$ ipython --no-banner

In [1]: import numpy as np

In [2]: import numpy.linalg as la

In [3]: np.set_printoptions(precision=3, suppress=True, linewidth=200, legacy="1.25")

In [4]: M = np.loadtxt("arr.csv", delimiter=",")

In [5]: M
Out[5]: 
array([[  0., -10.,  -5.,   5.,   7.,  -6.,   4.,  -5.,   4.,   2.,  12.,  -6.,   5.,   8.,  14.],
       [ 10.,   0.,   3.,   3.,  16.,  16.,   0.,   4.,  11.,   1., -14.,   6.,   7.,  12., -10.],
       [  5.,  -3.,   0.,   2.,   5.,   0.,  -7.,  -2.,  15., -17.,   6.,   1.,  14., -15.,   5.],
       [ -5.,  -3.,  -2.,   0.,   2.,  -8.,   5.,   4., -11.,  10.,  -4.,   2., -13.,  -2.,   3.],
       [ -7., -16.,  -5.,  -2.,   0., -14.,   8.,   2.,   2.,  -8.,  12.,  14.,  -1.,   0.,   2.],
       [  6., -16.,   0.,   8.,  14.,   0.,   1., -11., -16.,   7.,  -3.,  -8.,  -2., -12.,   4.],
       [ -4.,   0.,   7.,  -5.,  -8.,  -1.,   0.,   1.,  -1.,  10.,  -2.,  -5.,  14.,   4.,   1.],
       [  5.,  -4.,   2.,  -4.,  -2.,  11.,  -1.,   0.,  -1.,   6.,   2.,   2.,  -3.,  -7.,   2.],
       [ -4., -11., -15.,  11.,  -2.,  16.,   1.,   1.,   0.,   7.,   5.,   7.,  10.,   0.,  -7.],
       [ -2.,  -1.,  17., -10.,   8.,  -7., -10.,  -6.,  -7.,   0.,  -8.,  11.,   8.,   0.,  -6.],
       [-12.,  14.,  -6.,   4., -12.,   3.,   2.,  -2.,  -5.,   8.,   0.,  -8.,   7.,  -1.,  -2.],
       [  6.,  -6.,  -1.,  -2., -14.,   8.,   5.,  -2.,  -7., -11.,   8.,   0.,  -2.,   0.,   3.],
       [ -5.,  -7., -14.,  13.,   1.,   2., -14.,   3., -10.,  -8.,  -7.,   2.,   0.,  -5., -10.],
       [ -8., -12.,  15.,   2.,   0.,  12.,  -4.,   7.,   0.,   0.,   1.,   0.,   5.,   0.,   3.],
       [-14.,  10.,  -5.,  -3.,  -2.,  -4.,  -1.,  -2.,   7.,   6.,   2.,  -3.,  10.,  -3.,   0.]])

In [6]: U, sigma, Vh = la.svd(M)

In [7]: V = Vh[:(sigma > 1e-8).sum()]

In [8]: rng = np.random.default_rng(81940)

In [9]: vec = M[7] + 3 * M[13] + rng.integers(2) * np.eye(15)[6]

In [10]: vec
Out[10]: array([-19., -40.,  47.,   2.,  -2.,  47., -12.,  21.,  -1.,   6.,   5.,   2.,  12.,  -7.,  11.])

In [11]: la.matrix_rank(np.vstack([M, vec]))
Out[11]: 15

In [12]: np.round(la.norm(vec - V.T @ V @ vec), 3)
Out[12]: 0.032

In [13]: U, sigma, Vh = la.svd(M)

In [14]: np.argmax(sigma[:-1] / (sigma[1:] + 1e-6)) + 1
Out[14]: 14

In [15]: sigma.round(3) + 0
Out[15]: array([45.178, 45.178, 41.267, 41.267, 32.816, 32.816, 30.271, 30.271, 18.216, 18.216,  9.511,  9.511,  4.41 ,  4.41 ,  0.   ])

In [16]: Y = U[:, :14] @ np.diag(sigma[:14]) @ Vh[:14]

In [17]: round(la.norm(M - Y, 2), 3), np.round(sigma[14], 3)
Out[17]: (0.0, 0.0)

In [18]: round(float(la.norm(M - Y) / la.norm(M)), 3)
Out[18]: 0.0

In [19]: np.round(np.abs(M - Y).max(), 3)
Out[19]: 0.0

In [20]: vec = np.array([3, 1, 1, 1, 0, 2, 0, 3, 1, 1, 1, 2, 3, 3, 3])

In [21]: round(float(la.det(M)), 3)
Out[21]: -1987.354

In [22]: np.round(la.svd(M, compute_uv=False), 3) + 0
Out[22]: array([45.178, 45.178, 41.267, 41.267, 32.816, 32.816, 30.271, 30.271, 18.216, 18.216,  9.511,  9.511,  4.41 ,  4.41 ,  0.   ])

In [23]: O = la.solve(np.eye(15) - M, np.eye(15) + M)

In [24]: np.round(la.det(O), 3)
Out[24]: 1.0
